% python3 -q
>>> import numpy as np
>>> import numpy.linalg as la
>>> np.set_printoptions(precision=2, suppress=True, linewidth=140)
>>> K = np.load("block7.npy")
>>> K
array([[0, 2],
       [2, 2]])
>>> [round(float(la.det(K[:i, :i])), 2) + 0 for i in range(1, 3)]
[0.0, -4.0]
>>> np.all(la.eigvalsh(K) > 0)
np.False_
>>> ev, V = la.eigh(K)
>>> x0 = np.array([-1, 2])
>>> (np.sign(V[:, -1].round(6)) == np.sign(V[0, -1].round(6))).astype(int)
array([1, 1])
>>> la.eigvalsh(K[1:, 1:])
array([2.])
>>> ev, V = la.eigh(K)
>>> la.eigvalsh(K + 5 * np.eye(2))
array([3.76, 8.24])
>>> np.round(V.T @ V, 2) + 0
array([[1., 0.],
       [0., 1.]])
>>> print(la.eigvalsh(K @ K))
[ 1.53 10.47]
>>> ev.sum(), np.trace(K)
(np.float64(2.0), np.int64(2))
>>> ev
array([-1.24,  3.24])
>>> np.round(V.T @ K @ V, 2) + 0
array([[-1.24,  0.  ],
       [ 0.  ,  3.24]])
>>> np.round(V @ np.diag(ev) @ V.T, 2) + 0
array([[0., 2.],
       [2., 2.]])
>>> np.unique(ev.round(6) + 0, return_counts=True)[1]
array([1, 1])
>>> np.allclose(K @ K.T, K.T @ K)
True
>>> (K + K.T) / 2
array([[0., 2.],
       [2., 2.]])
>>> data = np.load("layer12.npy")
>>> data
array([[ -0.2 ,   0.4 ,  -1.06,  -0.3 ],
       [ -0.4 ,  -0.2 ,  -3.76,  -1.4 ],
       [ -0.6 ,  -1.4 ,   0.65,   0.4 ],
       [ -0.3 ,   1.4 ,   2.55,   0.7 ],
       [ -0.3 ,  -0.8 ,   1.16,   0.3 ],
       [  0.4 ,   1.4 ,   3.47,   1.1 ],
       [  0.5 ,  -2.  ,   1.44,   0.7 ],
       [ -0.1 ,  -0.6 ,   1.35,   0.6 ],
       [ -1.2 ,  -0.4 ,  -3.16,  -1.1 ],
       [ -0.7 ,  -0.3 ,  -1.15,  -0.3 ],
       [ -0.5 ,   1.3 ,   2.33,   1.  ],
       [  0.7 ,   0.9 ,   2.25,   1.  ],
       [ -0.5 ,   1.  ,  -4.15,  -1.3 ],
       [  1.5 ,   1.1 ,   4.45,   1.5 ],
       [ -2.  ,   0.7 ,   2.89,   0.9 ],
       [  1.1 ,   1.8 ,   3.38,   1.1 ],
       [  1.5 ,  -0.8 ,   0.05,   0.1 ],
       [  0.5 ,  -0.1 ,  -0.37,   0.  ],
       [ -2.  ,   0.3 ,   4.58,   1.5 ],
       [  0.6 ,  -0.9 ,   4.46,   1.4 ],
       [ -0.3 ,  -0.9 , -10.  ,  -3.4 ],
       [ -0.4 ,   1.  ,   4.93,   1.5 ]])
>>> Z = data[[15, 0]].astype(float)
>>> for _ in range(6):
...     lab = la.norm(data[:, None] - Z, axis=-1).argmin(axis=1)
...     Z = np.array([data[lab == j].mean(axis=0) for j in range(2)])
... 
>>> lab
array([1, 1, 0, 0, 0, 0, 0, 0, 1, 1, 0, 0, 1, 0, 0, 0, 0, 0, 0, 0, 1, 0])
>>> Z
array([[ 0.04,  0.21,  2.47,  0.86],
       [-0.55, -0.07, -3.88, -1.3 ]])
>>> np.bincount(lab)
array([16,  6])
>>> Q, V = la.qr(K[:, :1])[0], la.qr(K[:, 1:])[0]
>>> s = la.svd(Q.T @ V, compute_uv=False)
>>> np.round(la.norm(Q @ Q.T - V @ V.T, 2), 2)
np.float64(0.71)
>>> np.degrees(np.arccos(s.clip(0, 1)))
array([45.])
>>> feats = np.load("run2.npy")
>>> feats
array([[-3, -1, -3,  3,  3],
       [ 2,  3,  2,  2,  0],
       [ 1,  5,  1,  7,  3]])
>>> # null space of dimension 3
>>> la.lstsq(feats[:-1].T, feats[-1])[2]
np.int32(2)
>>> np.round(feats @ la.pinv(feats) @ feats, 2) + 0
array([[-3., -1., -3.,  3.,  3.],
       [ 2.,  3.,  2.,  2.,  0.],
       [ 1.,  5.,  1.,  7.,  3.]])
>>> m1 = -2 * np.eye(5) + np.ones((5, 5))
>>> m1
array([[-1.,  1.,  1.,  1.,  1.],
       [ 1., -1.,  1.,  1.,  1.],
       [ 1.,  1., -1.,  1.,  1.],
       [ 1.,  1.,  1., -1.,  1.],
       [ 1.,  1.,  1.,  1., -1.]])
>>> # symmetric
>>> hat = np.triu(np.array([[2, 1, 5, 3, -1],
...     [1, 5, -2, -2, 0],
...     [3, -2, -4, -5, 3],
...     [4, 2, 3, -4, -5],
...     [-4, 1, 1, 1, 3]]), 1) + np.eye(5)
>>> A2 = hat @ m1 @ la.inv(hat)
>>> np.round(la.det(A2), 2)
np.float64(48.0)
>>> hat @ m1 - m1 @ hat
array([[ 8.,  7.,  5., 12., 11.],
       [-4., -5., -7.,  0., -1.],
       [-2., -3., -5.,  2.,  1.],
       [-5., -6., -8., -1., -2.],
       [ 0., -1., -3.,  4.,  3.]])
>>> np.trace(A2), np.trace(m1)
(np.float64(-5.0), np.float64(-5.0))
>>> E = np.loadtxt("sample6.csv", delimiter=",")
>>> print(E)
[[3. 1. 1. 1.]
 [1. 3. 1. 1.]
 [1. 1. 3. 1.]
 [1. 1. 1. 3.]]
>>> ev, V = la.eig(E)
>>> np.sort(la.eigvals(E.T))
array([2., 2., 2., 6.])
>>> ev
array([2., 6., 2., 2.])
>>> np.round(E @ V[:, 0] - ev[0] * V[:, 0], 2) + 0
array([0., 0., 0., 0.])
>>> np.sort(la.eigvals(E @ E))
array([ 4.,  4.,  4., 36.])
>>> Q = E.astype(float).copy()
>>> for j in range(4):
...     Q[:, j] -= Q[:, :j] @ (Q[:, :j].T @ Q[:, j])
...     Q[:, j] /= la.norm(Q[:, j])
... 
>>> print(np.round(Q.T @ Q, 2) + 0)
[[1. 0. 0. 0.]
 [0. 1. 0. 0.]
 [0. 0. 1. 0.]
 [0. 0. 0. 1.]]
>>> Q
array([[ 0.87, -0.39, -0.25, -0.19],
       [ 0.29,  0.9 , -0.25, -0.19],
       [ 0.29,  0.13,  0.93, -0.19],
       [ 0.29,  0.13,  0.08,  0.94]])
>>> ev, V = la.eigh(E)
>>> x0 = np.array([2, 1, 5, 1])
>>> (np.sign(V[:, -1].round(6)) == np.sign(V[0, -1].round(6))).astype(int)
array([1, 1, 1, 1])
>>> F = np.array([[1.0, 0.7, 0.49, 0.34, 0.24],
...     [0.7, 1.0, 0.7, 0.49, 0.34],
...     [0.49, 0.7, 1.0, 0.7, 0.49],
...     [0.34, 0.49, 0.7, 1.0, 0.7],
...     [0.24, 0.34, 0.49, 0.7, 1.0]])
>>> F
array([[1.  , 0.7 , 0.49, 0.34, 0.24],
       [0.7 , 1.  , 0.7 , 0.49, 0.34],
       [0.49, 0.7 , 1.  , 0.7 , 0.49],
       [0.34, 0.49, 0.7 , 1.  , 0.7 ],
       [0.24, 0.34, 0.49, 0.7 , 1.  ]])
>>> ev, V = la.eig(F)
>>> np.round(F @ V[:, 0] - ev[0] * V[:, 0], 2) + 0
array([0., 0., 0., 0., 0.])
>>> np.sort(la.eigvals(F.T))
array([0.19, 0.25, 0.43, 1.02, 3.1 ])
>>> round(np.prod(ev), 2)
np.float64(0.07)
>>> print(np.sort(la.eigvals(la.inv(F))))
[0.32 0.98 2.3  3.94 5.14]
>>> ev, V = la.eigh(F)
>>> la.svd(F, compute_uv=False)
array([3.1 , 1.02, 0.43, 0.25, 0.19])
>>> (ev > 1e-8).sum(), (ev < -1e-8).sum()
(np.int64(5), np.int64(0))
>>> ev, V = la.eigh(F)
>>> x0 = np.array([3, -6, 4, 4, -6])
>>> V * np.maximum(ev, 0) @ V.T
array([[1.  , 0.7 , 0.49, 0.34, 0.24],
       [0.7 , 1.  , 0.7 , 0.49, 0.34],
       [0.49, 0.7 , 1.  , 0.7 , 0.49],
       [0.34, 0.49, 0.7 , 1.  , 0.7 ],
       [0.24, 0.34, 0.49, 0.7 , 1.  ]])
>>> np.abs(F).sum(axis=1).max(), round(np.abs(ev).max(), 2)
(np.float64(3.38), np.float64(3.1))
>>> x0 = np.array([6, 8, -9, 4, -1])
>>> a = np.maximum(F @ x0, 0)
>>> np.maximum(F @ (3 * x0), 0)
array([24.93, 22.56,  5.55,  8.88,  4.65])
>>> F.T @ a
array([15.86, 16.61, 14.02, 11.85,  9.08])
>>> np.maximum(F @ x0, 0) - np.maximum(-F @ x0, 0)
array([8.31, 7.52, 1.85, 2.96, 1.55])
>>> np.flatnonzero(a > 1e-9)
array([0, 1, 2, 3, 4])
>>> print(np.tanh(F @ x0))
[1.   1.   0.95 0.99 0.91]
>>> L = la.cholesky(F)
>>> round(float(np.prod(np.diag(L)) ** 2), 2), np.round(la.det(F), 2)
(0.07, np.float64(0.07))
>>> F / np.sqrt(np.outer(np.diag(F), np.diag(F)))
array([[1.  , 0.7 , 0.49, 0.34, 0.24],
       [0.7 , 1.  , 0.7 , 0.49, 0.34],
       [0.49, 0.7 , 1.  , 0.7 , 0.49],
       [0.34, 0.49, 0.7 , 1.  , 0.7 ],
       [0.24, 0.34, 0.49, 0.7 , 1.  ]])
>>> t = np.deg2rad(180)
>>> X = np.eye(5)
>>> X[np.ix_([1, 0], [1, 0])] = [[np.cos(t), -np.sin(t)], [np.sin(t), np.cos(t)]]
>>> X.round(2) + 0
array([[-1.,  0.,  0.,  0.,  0.],
       [ 0., -1.,  0.,  0.,  0.],
       [ 0.,  0.,  1.,  0.,  0.],
       [ 0.,  0.,  0.,  1.,  0.],
       [ 0.,  0.,  0.,  0.,  1.]])
>>> u = np.array([2, 8, 7, 4, 2])
>>> A2 = F + np.outer(u, np.eye(5)[2])
>>> la.matrix_rank(A2 - F)
np.int64(1)
>>> A2
array([[1.  , 0.7 , 2.49, 0.34, 0.24],
       [0.7 , 1.  , 8.7 , 0.49, 0.34],
       [0.49, 0.7 , 8.  , 0.7 , 0.49],
       [0.34, 0.49, 4.7 , 1.  , 0.7 ],
       [0.24, 0.34, 2.49, 0.7 , 1.  ]])
>>> x0 = np.ones(5)
>>> for _ in range(5):
...     x0 = F @ x0
...     x0 /= la.norm(x0)
...     print(round(x0 @ F @ x0, 2))
... 
3.1
3.1
3.1
3.1
3.1
>>> np.round(la.eigvalsh(F)[-1], 2)
np.float64(3.1)
>>> A2 = la.inv(F)
>>> round(la.cond(F), 2)
np.float64(15.95)
>>> np.round(F @ A2, 2) + 0
array([[1., 0., 0., 0., 0.],
       [0., 1., 0., 0., 0.],
       [0., 0., 1., 0., 0.],
       [0., 0., 0., 1., 0.],
       [0., 0., 0., 0., 1.]])
>>> np.round(la.det(F) * A2, 2) + 0
array([[ 0.13, -0.09,  0.  ,  0.  ,  0.  ],
       [-0.09,  0.2 , -0.09,  0.  ,  0.  ],
       [ 0.  , -0.09,  0.2 , -0.09,  0.  ],
       [ 0.  ,  0.  , -0.09,  0.2 , -0.09],
       [ 0.  ,  0.  ,  0.  , -0.09,  0.13]])
>>> mat = np.array([[-4.84, -6.69, 8.78, 14.58],
...     [-5.4, -1.57, -1.59, 2.26],
...     [-9.71, -4.28, -2.14, 4.53],
...     [-9.04, 1.12, -11.34, -6.9],
...     [9.54, 4.16, 2.14, -5.16]])
>>> la.cond(mat) > 100
np.False_
>>> print(round(la.norm(mat, 2) / la.norm(mat), 2))
0.76
>>> la.matrix_rank(mat, rtol=0.1)
np.int64(2)
>>> Uu, s, vt = la.svd(mat)
>>> np.argmax(s[:-1] / (s[1:] + 1e-6)) + 1
np.int64(2)
>>> s
array([23.18, 19.89,  0.64,  0.28])
>>> A2 = Uu[:, :2] @ np.diag(s[:2]) @ vt[:2]
>>> round(float(la.norm(mat - A2, 2)), 2), round(float(s[2]), 2)
(0.64, 0.64)
>>> la.matrix_rank(A2)
np.int64(2)
>>> round(la.norm(mat - A2) / la.norm(mat), 2)
np.float64(0.02)
>>> A2 = np.c_[mat[:, :2] @ np.array([[2, 0], [4, 1]]), np.array([1, 3, 3, 2, 0])]
>>> A2
array([[-36.44,  -6.69,   1.  ],
       [-17.08,  -1.57,   3.  ],
       [-36.54,  -4.28,   3.  ],
       [-13.6 ,   1.12,   2.  ],
       [ 35.72,   4.16,   0.  ]])
>>> print(np.round(la.lstsq(mat, A2[:, 0])[0], 2) + 0)
[2. 4. 0. 0.]
>>> la.matrix_rank(np.c_[mat, A2])
np.int64(5)
>>> u = np.array([2, 1, 2])
>>> np.cross(A2[4, :3], A2[0, :3])
array([  4.16, -35.72, -87.38])
>>> np.polyval(u, A2[4])
array([2589.56,   40.77,    2.  ])
>>> np.correlate(A2[4], A2[0], "full")
array([   35.72,  -234.81, -1329.47,  -151.59,     0.  ])
